$ python3 -q
>>> import numpy as np
>>> np.set_printoptions(precision=2, suppress=True, linewidth=200)
>>> arr = np.load("x.npy")
>>> arr
array([[ 1,  1,  1,  1, -1, -1, -1, -1],
       [ 1,  1, -1, -1, -1, -1,  1,  1],
       [ 1, -1, -1,  1,  1, -1, -1,  1],
       [ 1,  1,  1,  1,  1,  1,  1,  1],
       [ 1, -1,  1, -1, -1,  1, -1,  1]])
>>> t = np.radians(135)
>>> R = np.eye(8)
>>> R[0, 0] = R[7, 7] = np.cos(t)
>>> R[0, 7], R[7, 0] = -np.sin(t), np.sin(t)
>>> R
array([[-0.71,  0.  ,  0.  ,  0.  ,  0.  ,  0.  ,  0.  , -0.71],
       [ 0.  ,  1.  ,  0.  ,  0.  ,  0.  ,  0.  ,  0.  ,  0.  ],
       [ 0.  ,  0.  ,  1.  ,  0.  ,  0.  ,  0.  ,  0.  ,  0.  ],
       [ 0.  ,  0.  ,  0.  ,  1.  ,  0.  ,  0.  ,  0.  ,  0.  ],
       [ 0.  ,  0.  ,  0.  ,  0.  ,  1.  ,  0.  ,  0.  ,  0.  ],
       [ 0.  ,  0.  ,  0.  ,  0.  ,  0.  ,  1.  ,  0.  ,  0.  ],
       [ 0.  ,  0.  ,  0.  ,  0.  ,  0.  ,  0.  ,  1.  ,  0.  ],
       [ 0.71,  0.  ,  0.  ,  0.  ,  0.  ,  0.  ,  0.  , -0.71]])
>>> out = arr @ R.T
>>> out.round(2) + 0
array([[ 0.  ,  1.  ,  1.  ,  1.  , -1.  , -1.  , -1.  ,  1.41],
       [-1.41,  1.  , -1.  , -1.  , -1.  , -1.  ,  1.  ,  0.  ],
       [-1.41, -1.  , -1.  ,  1.  ,  1.  , -1.  , -1.  ,  0.  ],
       [-1.41,  1.  ,  1.  ,  1.  ,  1.  ,  1.  ,  1.  ,  0.  ],
       [-1.41, -1.  ,  1.  , -1.  , -1.  ,  1.  , -1.  ,  0.  ]])
>>> np.abs(out - arr).max(axis=0)
array([2.41, 0.  , 0.  , 0.  , 0.  , 0.  , 0.  , 2.41])
>>> np.linalg.svd(arr, compute_uv=False), np.linalg.svd(out, compute_uv=False)
(array([2.83, 2.83, 2.83, 2.83, 2.83]), array([2.83, 2.83, 2.83, 2.83, 2.83]))
>>> np.allclose(arr @ arr.T, out @ out.T)
True
>>> np.allclose(np.linalg.norm(arr, axis=1), np.linalg.norm(out, axis=1))
True
>>> out = arr[0, 0] * arr[1:] - np.outer(arr[1:, 0], arr[0])
>>> out
array([[ 0,  0, -2, -2,  0,  0,  2,  2],
       [ 0, -2, -2,  0,  2,  0,  0,  2],
       [ 0,  0,  0,  0,  2,  2,  2,  2],
       [ 0, -2,  0, -2,  0,  2,  0,  2]])
>>> np.flatnonzero(~out.round(6).any(axis=1))
array([], dtype=int64)
>>> arr[:, 0] / arr[0, 0]
array([1., 1., 1., 1., 1.])
>>> A = np.load("dump.npy")
>>> A
array([[ 0,  0,  0,  0,  0],
       [ 0,  0,  0,  0,  0],
       [15,  6,  6, 18,  6],
       [15,  6,  6, 18,  6],
       [ 0,  0,  0,  0,  0],
       [10,  4,  4, 12,  4],
       [15,  6,  6, 18,  6],
       [ 5,  2,  2,  6,  2],
       [15,  6,  6, 18,  6],
       [ 0,  0,  0,  0,  0],
       [ 0,  0,  0,  0,  0],
       [ 0,  0,  0,  0,  0],
       [10,  4,  4, 12,  4]])
>>> # row 1 repeats row 0
>>> np.argsort(-np.linalg.norm(A, axis=0).round(6), kind="stable")[:3]
array([3, 0, 1])
>>> print(np.linalg.matrix_rank(A, rtol=0.1))
1
>>> np.linalg.cond(A) > 100
np.True_
>>> vec = np.array([7, 2, 7, 9, -8])
>>> h = np.maximum(A @ vec, 0)
>>> print(h)
[  0   0 273 273   0 182 273  91 273   0   0   0 182]
>>> print(np.maximum(A @ vec, 0) - np.maximum(-A @ vec, 0))
[  0   0 273 273   0 182 273  91 273   0   0   0 182]
>>> vec = np.array([-5, 9, 7, -8, 2])
>>> A @ vec
array([   0,    0, -111, -111,    0,  -74, -111,  -37, -111,    0,    0,    0,  -74])
>>> A * vec
array([[   0,    0,    0,    0,    0],
       [   0,    0,    0,    0,    0],
       [ -75,   54,   42, -144,   12],
       [ -75,   54,   42, -144,   12],
       [   0,    0,    0,    0,    0],
       [ -50,   36,   28,  -96,    8],
       [ -75,   54,   42, -144,   12],
       [ -25,   18,   14,  -48,    4],
       [ -75,   54,   42, -144,   12],
       [   0,    0,    0,    0,    0],
       [   0,    0,    0,    0,    0],
       [   0,    0,    0,    0,    0],
       [ -50,   36,   28,  -96,    8]])
>>> np.sign((A @ vec).round(6))
array([ 0,  0, -1, -1,  0, -1, -1, -1, -1,  0,  0,  0, -1])
>>> idx = A[:, 1] > np.median(A[:, 1])
>>> f = A[idx].mean(axis=0) - A[~idx].mean(axis=0)
>>> ((A - A.mean(axis=0)) @ f > 0).astype(int)
array([0, 0, 1, 1, 0, 1, 1, 0, 1, 0, 0, 0, 1])
>>> print(np.argsort(-np.abs(f).round(6), kind="stable"))
[3 0 1 2 4]
>>> f
array([12.62,  5.05,  5.05, 15.14,  5.05])
>>> W0 = np.loadtxt("arr.csv", delimiter=",")
>>> W0
array([[4., 0., 0., 3., 3., 3., 3., 3., 3., 3., 0.],
       [0., 4., 0., 0., 0., 0., 0., 0., 0., 0., 3.],
       [0., 0., 4., 0., 0., 0., 0., 0., 0., 0., 0.],
       [3., 0., 0., 4., 3., 3., 3., 3., 3., 3., 0.],
       [3., 0., 0., 3., 4., 3., 3., 3., 3., 3., 0.],
       [3., 0., 0., 3., 3., 4., 3., 3., 3., 3., 0.],
       [3., 0., 0., 3., 3., 3., 4., 3., 3., 3., 0.],
       [3., 0., 0., 3., 3., 3., 3., 4., 3., 3., 0.],
       [3., 0., 0., 3., 3., 3., 3., 3., 4., 3., 0.],
       [3., 0., 0., 3., 3., 3., 3., 3., 3., 4., 0.],
       [0., 3., 0., 0., 0., 0., 0., 0., 0., 0., 4.]])
>>> vec = np.array([1, 2, 2, 2, 1, 0, 3, 0, 2, 1, 2])
>>> rhs = W0 @ vec
>>> beta, lr = np.zeros(11), 1 / np.linalg.norm(W0, 2) ** 2
>>> for i in range(10):
...     beta -= lr * W0.T @ (W0 @ beta - rhs)
...     if i % 2 == 0: print(i, round(np.linalg.norm(W0 @ beta - rhs), 2))
... 
0 20.03
2 17.39
4 15.17
6 13.3
8 11.73
>>> beta
array([1.25, 1.12, 0.46, 1.26, 1.25, 1.23, 1.28, 1.23, 1.26, 1.25, 1.12])
>>> print(round(float(np.linalg.cond(W0)), 2))
25.0
>>> C2 = arr.T @ arr
>>> print(np.linalg.svd(arr, compute_uv=False) ** 2)
[8. 8. 8. 8. 8.]
>>> np.allclose(C2, C2.T)
True
>>> O, _ = np.linalg.qr(np.array([[-0.9, -0.2, -0.7, 0.5, -1.0, -0.7, 0.6, -1.9, 1.2, -0.5],
...     [-0.4, -0.4, -0.6, -0.9, 0.0, -0.3, 1.5, -0.2, 0.2, 0.7],
...     [0.5, -2.2, 0.1, -1.1, 0.9, 0.6, 1.5, 0.2, -0.5, 1.5],
...     [-0.5, -0.9, 0.7, -0.9, -1.4, -0.4, 0.8, -0.6, 0.5, -2.1],
...     [-0.6, 1.5, 2.3, -0.1, -0.1, 0.3, -0.3, -1.9, -0.7, 0.7],
...     [0.2, -0.1, -0.5, -0.8, -0.5, 2.5, -0.5, 1.4, -0.8, -0.3],
...     [0.6, -0.5, -0.8, 2.1, -1.6, 0.5, -1.1, -0.7, -0.4, 1.0],
...     [-1.0, -0.3, 2.0, 0.3, 0.7, -0.3, 0.0, 0.3, -0.7, -0.4],
...     [0.3, 0.5, 0.8, 0.5, 1.0, 0.5, 0.2, -0.9, -0.2, 1.1],
...     [0.3, -1.3, -0.6, 0.2, 0.0, 0.9, 0.6, -0.6, -0.7, 1.3]]))
>>> X = O[:, :10]
>>> X.round(2) + 0
array([[-0.49, -0.19,  0.49,  0.26,  0.03, -0.14,  0.25,  0.44, -0.34, -0.18],
       [-0.22, -0.18,  0.29, -0.27,  0.11, -0.02,  0.51, -0.57,  0.37, -0.19],
       [ 0.27, -0.64, -0.38, -0.2 ,  0.13,  0.03,  0.12,  0.25, -0.07, -0.49],
       [-0.27, -0.36, -0.17, -0.15, -0.67,  0.27,  0.07, -0.17, -0.29,  0.33],
       [-0.32,  0.4 , -0.47, -0.04, -0.31, -0.15,  0.34,  0.33,  0.35, -0.2 ],
       [ 0.11,  0.  ,  0.1 , -0.32, -0.29, -0.84, -0.18, -0.11, -0.17, -0.09],
       [ 0.32, -0.08,  0.05,  0.73, -0.42, -0.07,  0.09, -0.24,  0.12, -0.3 ],
       [-0.54, -0.23, -0.41,  0.33,  0.3 , -0.24, -0.35, -0.31,  0.04,  0.  ],
       [ 0.16,  0.2 , -0.32,  0.13,  0.26, -0.16,  0.57, -0.22, -0.56,  0.18],
       [ 0.16, -0.37,  0.  ,  0.16,  0.07, -0.31,  0.23,  0.27,  0.41,  0.64]])
>>> print(np.round(X.reshape(2, -1), 2) + 0)
[[-0.49 -0.19  0.49  0.26  0.03 -0.14  0.25  0.44 -0.34 -0.18 -0.22 -0.18  0.29 -0.27  0.11 -0.02  0.51 -0.57  0.37 -0.19  0.27 -0.64 -0.38 -0.2   0.13  0.03  0.12  0.25 -0.07 -0.49 -0.27 -0.36
  -0.17 -0.15 -0.67  0.27  0.07 -0.17 -0.29  0.33 -0.32  0.4  -0.47 -0.04 -0.31 -0.15  0.34  0.33  0.35 -0.2 ]
 [ 0.11  0.    0.1  -0.32 -0.29 -0.84 -0.18 -0.11 -0.17 -0.09  0.32 -0.08  0.05  0.73 -0.42 -0.07  0.09 -0.24  0.12 -0.3  -0.54 -0.23 -0.41  0.33  0.3  -0.24 -0.35 -0.31  0.04  0.    0.16  0.2
  -0.32  0.13  0.26 -0.16  0.57 -0.22 -0.56  0.18  0.16 -0.37  0.    0.16  0.07 -0.31  0.23  0.27  0.41  0.64]]
>>> np.round(X.ravel(order="F"), 2) + 0
array([-0.49, -0.22,  0.27, -0.27, -0.32,  0.11,  0.32, -0.54,  0.16,  0.16, -0.19, -0.18, -0.64, -0.36,  0.4 ,  0.  , -0.08, -0.23,  0.2 , -0.37,  0.49,  0.29, -0.38, -0.17, -0.47,  0.1 ,  0.05,
       -0.41, -0.32,  0.  ,  0.26, -0.27, -0.2 , -0.15, -0.04, -0.32,  0.73,  0.33,  0.13,  0.16,  0.03,  0.11,  0.13, -0.67, -0.31, -0.29, -0.42,  0.3 ,  0.26,  0.07, -0.14, -0.02,  0.03,  0.27,
       -0.15, -0.84, -0.07, -0.24, -0.16, -0.31,  0.25,  0.51,  0.12,  0.07,  0.34, -0.18,  0.09, -0.35,  0.57,  0.23,  0.44, -0.57,  0.25, -0.17,  0.33, -0.11, -0.24, -0.31, -0.22,  0.27, -0.34,
        0.37, -0.07, -0.29,  0.35, -0.17,  0.12,  0.04, -0.56,  0.41, -0.18, -0.19, -0.49,  0.33, -0.2 , -0.09, -0.3 ,  0.  ,  0.18,  0.64])
>>> T = X.reshape(10, 2, -1)
>>> np.einsum("ihd,jhd->hij", T, T).shape
(2, 10, 10)
>>> print(np.round(T.transpose(1, 0, 2), 2) + 0)
[[[-0.49 -0.19  0.49  0.26  0.03]
  [-0.22 -0.18  0.29 -0.27  0.11]
  [ 0.27 -0.64 -0.38 -0.2   0.13]
  [-0.27 -0.36 -0.17 -0.15 -0.67]
  [-0.32  0.4  -0.47 -0.04 -0.31]
  [ 0.11  0.    0.1  -0.32 -0.29]
  [ 0.32 -0.08  0.05  0.73 -0.42]
  [-0.54 -0.23 -0.41  0.33  0.3 ]
  [ 0.16  0.2  -0.32  0.13  0.26]
  [ 0.16 -0.37  0.    0.16  0.07]]

 [[-0.14  0.25  0.44 -0.34 -0.18]
  [-0.02  0.51 -0.57  0.37 -0.19]
  [ 0.03  0.12  0.25 -0.07 -0.49]
  [ 0.27  0.07 -0.17 -0.29  0.33]
  [-0.15  0.34  0.33  0.35 -0.2 ]
  [-0.84 -0.18 -0.11 -0.17 -0.09]
  [-0.07  0.09 -0.24  0.12 -0.3 ]
  [-0.24 -0.35 -0.31  0.04  0.  ]
  [-0.16  0.57 -0.22 -0.56  0.18]
  [-0.31  0.23  0.27  0.41  0.64]]]
>>> rng = np.random.default_rng(298)
>>> idx = rng.permutation(10)
>>> out = X[:, idx] * rng.choice([-1, 1], 10)
>>> out.round(2) + 0
array([[-0.34, -0.49,  0.25,  0.18, -0.49,  0.19, -0.26,  0.44, -0.14, -0.03],
       [ 0.37, -0.22,  0.51,  0.19, -0.29,  0.18,  0.27, -0.57, -0.02, -0.11],
       [-0.07,  0.27,  0.12,  0.49,  0.38,  0.64,  0.2 ,  0.25,  0.03, -0.13],
       [-0.29, -0.27,  0.07, -0.33,  0.17,  0.36,  0.15, -0.17,  0.27,  0.67],
       [ 0.35, -0.32,  0.34,  0.2 ,  0.47, -0.4 ,  0.04,  0.33, -0.15,  0.31],
       [-0.17,  0.11, -0.18,  0.09, -0.1 ,  0.  ,  0.32, -0.11, -0.84,  0.29],
       [ 0.12,  0.32,  0.09,  0.3 , -0.05,  0.08, -0.73, -0.24, -0.07,  0.42],
       [ 0.04, -0.54, -0.35,  0.  ,  0.41,  0.23, -0.33, -0.31, -0.24, -0.3 ],
       [-0.56,  0.16,  0.57, -0.18,  0.32, -0.2 , -0.13, -0.22, -0.16, -0.26],
       [ 0.41,  0.16,  0.23, -0.64,  0.  ,  0.37, -0.16,  0.27, -0.31, -0.07]])
>>> left, _, Vh = np.linalg.svd(X.T @ out)
>>> print(np.round(np.linalg.lstsq(X, out)[0], 2) + 0)
[[ 0.  1.  0.  0.  0.  0.  0.  0.  0.  0.]
 [ 0.  0.  0.  0.  0. -1.  0.  0.  0.  0.]
 [ 0.  0.  0.  0. -1.  0.  0.  0.  0.  0.]
 [ 0.  0.  0.  0.  0.  0. -1.  0.  0.  0.]
 [ 0.  0.  0.  0.  0.  0.  0.  0.  0. -1.]
 [ 0.  0.  0.  0.  0.  0.  0.  0.  1.  0.]
 [ 0.  0.  1.  0.  0.  0.  0.  0.  0.  0.]
 [ 0.  0.  0.  0.  0.  0.  0.  1.  0.  0.]
 [ 1.  0.  0.  0.  0.  0.  0.  0.  0.  0.]
 [ 0.  0.  0. -1.  0.  0.  0.  0.  0.  0.]]
>>> idx
array([8, 0, 6, 9, 2, 1, 3, 7, 5, 4])
>>> np.round(left @ Vh, 2) + 0
array([[ 0.,  1.,  0.,  0.,  0.,  0.,  0.,  0.,  0.,  0.],
       [ 0.,  0.,  0.,  0.,  0., -1.,  0.,  0.,  0.,  0.],
       [ 0.,  0.,  0.,  0., -1.,  0.,  0.,  0.,  0.,  0.],
       [ 0.,  0.,  0.,  0.,  0.,  0., -1.,  0.,  0.,  0.],
       [ 0.,  0.,  0.,  0.,  0.,  0.,  0.,  0.,  0., -1.],
       [ 0.,  0.,  0.,  0.,  0.,  0.,  0.,  0.,  1.,  0.],
       [ 0.,  0.,  1.,  0.,  0.,  0.,  0.,  0.,  0.,  0.],
       [ 0.,  0.,  0.,  0.,  0.,  0.,  0.,  1.,  0.,  0.],
       [ 1.,  0.,  0.,  0.,  0.,  0.,  0.,  0.,  0.,  0.],
       [ 0.,  0.,  0., -1.,  0.,  0.,  0.,  0.,  0.,  0.]])
